$ python -q
>>> import numpy as np
>>> np.set_printoptions(suppress=True, linewidth=140)
>>> def tidy(a):
...     return np.round(a, 1) + 0
... 
>>> W0 = np.load("case14.npy")
>>> tidy(W0)
array([[ 1.6,  0.5, -0.1, -0.1,  0.4, -0.3, -0.3,  0.1, -0.4, -0.5],
       [ 0.5,  0.9,  0.2, -0.3, -0.2, -0.7, -0.4,  0.1, -0.2, -0.5],
       [-0.1,  0.2,  1.1,  0.1, -0.4, -0.1,  0.4,  0.4, -0.3,  0. ],
       [-0.1, -0.3,  0.1,  0.4,  0.4,  0. ,  0.1,  0. , -0.4, -0.1],
       [ 0.4, -0.2, -0.4,  0.4,  0.7,  0. , -0.1, -0.2, -0.5, -0.2],
       [-0.3, -0.7, -0.1,  0. ,  0. ,  1.1, -0.1, -0.2,  0.4,  0.5],
       [-0.3, -0.4,  0.4,  0.1, -0.1, -0.1,  1.2,  0.1, -0.1,  0.6],
       [ 0.1,  0.1,  0.4,  0. , -0.2, -0.2,  0.1,  0.6,  0.4, -0.4],
       [-0.4, -0.2, -0.3, -0.4, -0.5,  0.4, -0.1,  0.4,  1.4,  0. ],
       [-0.5, -0.5,  0. , -0.1, -0.2,  0.5,  0.6, -0.4,  0. ,  0.9]])
>>> # rows and columns are dependent
>>> Uu, s, VT = np.linalg.svd(W0)
>>> evecs = VT[:(s > 1e-8).sum()]
>>> rng = np.random.default_rng(9276)
>>> x = W0[4] + 5 * W0[9] + rng.integers(2) * np.eye(10)[9]
>>> tidy(x)
array([-1.9, -2.6, -0.4, -0.2, -0.1,  2.3,  2.8, -2.3, -0.6,  5.4])
>>> tidy(np.linalg.norm(x - evecs.T @ evecs @ x))
np.float64(0.7)
>>> np.linalg.matrix_rank(np.vstack([W0, x]))
np.int64(7)
>>> Uu, s, VT = np.linalg.svd(W0)
>>> np.argmax(s[:-1] / (s[1:] + 1e-6)) + 1
np.int64(6)
>>> M2 = Uu[:, :6] @ np.diag(s[:6]) @ VT[:6]
>>> tidy(np.linalg.norm(W0 - M2, 2)), tidy(s[6])
(np.float64(0.0), np.float64(0.0))
>>> np.linalg.matrix_rank(M2)
np.int64(6)
>>> u = np.array([4, 0, 5, 0, 4, 2, 9]) + 0.5
>>> mat = np.eye(7) - 2 * np.outer(u, u) / (u @ u)
>>> tidy(mat)
array([[ 0.8,  0. , -0.3,  0. , -0.2, -0.1, -0.5],
       [ 0. ,  1. ,  0. ,  0. ,  0. ,  0. , -0.1],
       [-0.3,  0. ,  0.6,  0. , -0.3, -0.2, -0.6],
       [ 0. ,  0. ,  0. ,  1. ,  0. ,  0. , -0.1],
       [-0.2,  0. , -0.3,  0. ,  0.8, -0.1, -0.5],
       [-0.1,  0. , -0.2,  0. , -0.1,  0.9, -0.3],
       [-0.5, -0.1, -0.6, -0.1, -0.5, -0.3, -0.1]])
>>> try:
...     np.linalg.cholesky(mat)
... except np.linalg.LinAlgError as e:
...     print("failed:", e)
... 
failed: Matrix is not positive definite
>>> [round(float(np.linalg.det(mat[:i, :i])), 2) + 0 for i in range(1, 8)]
[0.76, 0.76, 0.39, 0.39, 0.15, 0.08, -1.0]
>>> np.all(np.linalg.eigvalsh(mat) > 0)
np.False_
>>> tidy(np.linalg.pinv(mat))
array([[ 0.8,  0. , -0.3,  0. , -0.2, -0.1, -0.5],
       [ 0. ,  1. ,  0. ,  0. ,  0. ,  0. , -0.1],
       [-0.3,  0. ,  0.6,  0. , -0.3, -0.2, -0.6],
       [ 0. ,  0. ,  0. ,  1. ,  0. ,  0. , -0.1],
       [-0.2,  0. , -0.3,  0. ,  0.8, -0.1, -0.5],
       [-0.1,  0. , -0.2,  0. , -0.1,  0.9, -0.3],
       [-0.5, -0.1, -0.6, -0.1, -0.5, -0.3, -0.1]])
>>> u, v = mat[2], mat[0]
>>> u @ v
np.float64(0.0)
>>> pr = (u @ v) / (u @ u) * u
>>> pr
array([-0., -0.,  0., -0., -0., -0., -0.])
>>> (v - pr) @ u
np.float64(0.0)
>>> def softmax(z):
...     e = np.exp(z - z.max(axis=-1, keepdims=True))
...     return e / e.sum(axis=-1, keepdims=True)
... 
>>> tidy(softmax(W0).sum(axis=1))
array([1., 1., 1., 1., 1., 1., 1., 1., 1., 1.])
>>> tidy(softmax(W0[6] + -3))
array([0.1, 0.1, 0.1, 0.1, 0.1, 0.1, 0.3, 0.1, 0.1, 0.1])
>>> tidy(softmax(W0[6]))
array([0.1, 0.1, 0.1, 0.1, 0.1, 0.1, 0.3, 0.1, 0.1, 0.1])
>>> scores = W0 @ W0.T / np.sqrt(10)
>>> tidy(softmax(scores)[6] @ W0)
array([-0.1, -0.1,  0.2,  0. , -0.1,  0.1,  0.3,  0.1,  0. ,  0.2])
>>> softmax(scores).round(6).argmax(axis=1)
array([0, 1, 2, 3, 4, 5, 6, 7, 8, 9])
>>> x = np.array([-3, 1, -5, -6, -1, -7, 7])
>>> tidy(np.linalg.norm(x)), tidy(np.linalg.norm(mat @ x))
(np.float64(13.0), np.float64(13.0))
>>> tidy(np.linalg.det(mat))
np.float64(-1.0)
>>> [p for p in range(1, 25) if np.allclose(np.linalg.matrix_power(mat, p), np.eye(7))]
[2, 4, 6, 8, 10, 12, 14, 16, 18, 20, 22, 24]
>>> data = np.load("arr.npy")
>>> data
array([[ 0,  2, -1,  2,  2, -2,  0, -2, -1,  0, -1,  0],
       [ 0,  0, -1,  0,  0, -2,  0,  1,  0, -2,  1, -2],
       [ 0,  0,  0,  1,  0,  1, -2,  2,  1, -2, -1,  2],
       [ 0,  0,  0,  0,  2,  0, -2,  0,  0,  1, -2,  2],
       [ 0,  0,  0,  0,  0,  1, -2,  0,  0, -2,  2,  2],
       [ 0,  0,  0,  0,  0,  0, -2, -1,  2,  2,  2,  0],
       [ 0,  0,  0,  0,  0,  0,  0, -2, -1,  2, -2, -2],
       [ 0,  0,  0,  0,  0,  0,  0,  0,  0,  0, -2,  2],
       [ 0,  0,  0,  0,  0,  0,  0,  0,  0,  1,  0,  2],
       [ 0,  0,  0,  0,  0,  0,  0,  0,  0,  0, -1,  1],
       [ 0,  0,  0,  0,  0,  0,  0,  0,  0,  0,  0, -1],
       [ 0,  0,  0,  0,  0,  0,  0,  0,  0,  0,  0,  0]])
>>> T = np.stack([data, -2 * data, data[::-1]])
>>> T.shape
(3, 12, 12)
>>> T.sum(axis=0)
array([[ 0, -2,  1, -2, -2,  2,  0,  2,  1,  0,  1,  0],
       [ 0,  0,  1,  0,  0,  2,  0, -1,  0,  2, -1,  1],
       [ 0,  0,  0, -1,  0, -1,  2, -2, -1,  2,  0, -1],
       [ 0,  0,  0,  0, -2,  0,  2,  0,  0,  0,  2,  0],
       [ 0,  0,  0,  0,  0, -1,  2,  0,  0,  2, -4,  0],
       [ 0,  0,  0,  0,  0,  0,  2, -1, -3,  0, -4, -2],
       [ 0,  0,  0,  0,  0,  0, -2,  1,  3,  0,  4,  2],
       [ 0,  0,  0,  0,  0,  1, -2,  0,  0, -2,  4,  0],
       [ 0,  0,  0,  0,  2,  0, -2,  0,  0,  0, -2,  0],
       [ 0,  0,  0,  1,  0,  1, -2,  2,  1, -2,  0,  1],
       [ 0,  0, -1,  0,  0, -2,  0,  1,  0, -2,  1, -1],
       [ 0,  2, -1,  2,  2, -2,  0, -2, -1,  0, -1,  0]])
>>> np.einsum("bij,cij->bc", T, T)
array([[ 142, -284,   20],
       [-284,  568,  -40],
       [  20,  -40,  142]])
>>> rank = np.linalg.matrix_rank(data)
>>> rank
np.int64(10)
>>> N = np.linalg.svd(data)[2][rank:].T
>>> tidy(N @ N.T)
array([[ 1. ,  0. ,  0. ,  0. ,  0. ,  0. ,  0. ,  0. ,  0. ,  0. ,  0. ,  0. ],
       [ 0. ,  0.1,  0.2,  0. ,  0. , -0.1,  0. ,  0. ,  0. ,  0. ,  0. ,  0. ],
       [ 0. ,  0.2,  0.7,  0. , -0.2, -0.3, -0.2,  0.1, -0.1,  0. ,  0. ,  0. ],
       [ 0. ,  0. ,  0. ,  0. ,  0. ,  0. ,  0. ,  0. ,  0. ,  0. ,  0. ,  0. ],
       [ 0. ,  0. , -0.2,  0. ,  0. ,  0.1,  0. ,  0. ,  0. ,  0. ,  0. ,  0. ],
       [ 0. , -0.1, -0.3,  0. ,  0.1,  0.1,  0.1,  0. ,  0.1,  0. ,  0. ,  0. ],
       [ 0. ,  0. , -0.2,  0. ,  0. ,  0.1,  0. ,  0. ,  0. ,  0. ,  0. ,  0. ],
       [ 0. ,  0. ,  0.1,  0. ,  0. ,  0. ,  0. ,  0. ,  0. ,  0. ,  0. ,  0. ],
       [ 0. ,  0. , -0.1,  0. ,  0. ,  0.1,  0. ,  0. ,  0. ,  0. ,  0. ,  0. ],
       [ 0. ,  0. ,  0. ,  0. ,  0. ,  0. ,  0. ,  0. ,  0. ,  0. ,  0. ,  0. ],
       [ 0. ,  0. ,  0. ,  0. ,  0. ,  0. ,  0. ,  0. ,  0. ,  0. ,  0. ,  0. ],
       [ 0. ,  0. ,  0. ,  0. ,  0. ,  0. ,  0. ,  0. ,  0. ,  0. ,  0. ,  0. ]])
>>> np.linalg.matrix_rank(data.T @ data), np.linalg.matrix_rank(data @ data.T)
(np.int64(10), np.int64(10))
>>> np.allclose(data @ N, 0)
True
>>> [int(np.linalg.matrix_rank(data[:, :j + 1])) for j in range(12)]
[0, 1, 2, 3, 4, 5, 6, 7, 7, 8, 9, 10]
